In [1]: import numpy as np

In [2]: np.set_printoptions(precision=3, suppress=True, linewidth=160, sign=" ")

In [3]: def rd(a):
   ...:     return np.round(a, 3) + 0
   ...: 

In [4]: arr = np.load("data.npy")

In [5]: print(arr)
[[ 0  0  2  3]
 [ 0  3  0  1]
 [ 0  2  2  0]
 [ 3  0  2  3]]

In [6]: q, vecs = np.linalg.qr(arr[:, :1])[0], np.linalg.qr(arr[:, 1:])[0]

In [7]: sigma = np.linalg.svd(q.T @ vecs, compute_uv=False)

In [8]: print((sigma > 0.9).sum())
0

In [9]: print(rd(np.degrees(np.arccos(sigma.clip(0, 1)))))
[ 45.]

In [10]: print(rd(np.linalg.norm(q @ q.T - vecs @ vecs.T, 2)))
1.0

In [11]: print(rd(sigma))
[ 0.707]

In [12]: vec = np.array([1, 3, -5, 2])

In [13]: rhs = arr @ vec

In [14]: print(rhs)
[-4 11 -4 -1]

In [15]: print(rd(np.linalg.solve(arr, arr[:, 1])))
[ 0.  1.  0.  0.]

In [16]: print(rd(np.linalg.solve(arr, rhs)))
[ 1.  3. -5.  2.]

In [17]: print(rd(np.linalg.solve(arr, 5 * rhs)))
[  5.  15. -25.  10.]

In [18]: print(np.einsum("ij,ji->", arr, arr))
40

In [19]: rng = np.random.default_rng(552235)

In [20]: Y = arr + rng.integers(-2, 3, (4, 2)) @ rng.integers(-2, 3, (2, 4))

In [21]: print(Y)
[[-2  2 -2 -1]
 [-2 -1  4  5]
 [-2  4 -2 -4]
 [ 6  3  0  1]]

In [22]: print(np.linalg.matrix_rank(Y - arr, tol=1e-8))
2

In [23]: print(Y - arr)
[[-2  2 -4 -4]
 [-2 -4  4  4]
 [-2  2 -4 -4]
 [ 3  3 -2 -2]]

In [24]: K = np.loadtxt("mat.csv", delimiter=",")

In [25]: print(K)
[[-2.002 -4.01  -7.968 -4.044 -7.992]
 [-2.003 -0.01   2.01   6.03   5.976]
 [ 1.004  6.009  3.985  2.009  8.007]
 [-2.977 -2.    -6.025 -0.013 -2.004]]

In [26]: print(rd(K.mean(axis=0)))
[-1.494 -0.003 -2.     0.996  0.997]

In [27]: np.zeros(4, 5)
---------------------------------------------------------------------------
TypeError                                 Traceback (most recent call last)
Cell In[27], line 1
----> 1 np.zeros(4, 5)

TypeError: Cannot interpret '5' as a data type

In [28]: K[4]
---------------------------------------------------------------------------
IndexError                                Traceback (most recent call last)
Cell In[28], line 1
----> 1 K[4]

IndexError: index 4 is out of bounds for axis 0 with size 4

In [29]: print(rd(np.linalg.norm(K)))
20.451

In [30]: print(np.linalg.matrix_rank(K))
4

In [31]: Y = np.array([[1, 0, 0], [0, 3, 3], [0, 3, 1], [2, 3, 3], [1, 1, 1]])

In [32]: print(np.vstack([K, Y.T]).shape)
(7, 5)

In [33]: print(np.linalg.matrix_rank(np.vstack([K, Y.T])))
5

In [34]: print(rd(np.einsum("ik,kj->ji", K, Y)))
[[-18.082  16.033  13.029  -5.007]
 [-56.058  30.066  44.016 -26.118]
 [-40.122  26.046  36.046 -14.068]]

In [35]: Y @ K
---------------------------------------------------------------------------
ValueError                                Traceback (most recent call last)
Cell In[35], line 1
----> 1 Y @ K

ValueError: matmul: Input operand 1 has a mismatch in its core dimension 0, with gufunc signature (n?,k),(k,m?)->(n?,m?) (size 4 is different from 3)

In [36]: Y = K / np.sqrt((K ** 2).mean(axis=1, keepdims=True))

In [37]: print(rd(np.linalg.norm(Y, axis=1)))
[ 2.236  2.236  2.236  2.236]

In [38]: print(np.linalg.matrix_rank(Y) == np.linalg.matrix_rank(K))
True

In [39]: print(np.linalg.matrix_rank(K - K.mean(axis=1, keepdims=True)))
4

In [40]: print(rd(Y[1]))
[-0.5   -0.002  0.502  1.506  1.493]

In [41]: print(rd(np.linalg.norm(K, 2) / np.linalg.norm(K)))
0.917

In [42]: print(np.argsort(-np.linalg.norm(K, axis=0).round(6), kind="stable")[:3])
[ 4  2  3]

In [43]: J = np.load("block15.npy")

In [44]: print(J)
[[ 0  0  0  3  1]
 [ 0  0  1  2  3]
 [ 0  0  0 -2  0]
 [ 0  0  0  0 -3]
 [ 0  0  0  0  0]]

In [45]: ang = np.radians(45)

In [46]: r_ = np.eye(5)

In [47]: r_[2, 2] = r_[3, 3] = np.cos(ang)

In [48]: r_[2, 3], r_[3, 2] = -np.sin(ang), np.sin(ang)

In [49]: print(rd(r_))
[[ 1.     0.     0.     0.     0.   ]
 [ 0.     1.     0.     0.     0.   ]
 [ 0.     0.     0.707 -0.707  0.   ]
 [ 0.     0.     0.707  0.707  0.   ]
 [ 0.     0.     0.     0.     1.   ]]

In [50]: Y = J @ r_.T

In [51]: print(rd(np.abs(Y - J).max(axis=0)))
[ 0.     0.     2.121  0.879  0.   ]

In [52]: print(np.allclose(np.linalg.norm(J, axis=1), np.linalg.norm(Y, axis=1)))
True

In [53]: print(rd(np.linalg.svd(J, compute_uv=False)), rd(np.linalg.svd(Y, compute_uv=False)))
[ 5.247  2.996  0.7    0.     0.   ] [ 5.247  2.996  0.7    0.     0.   ]
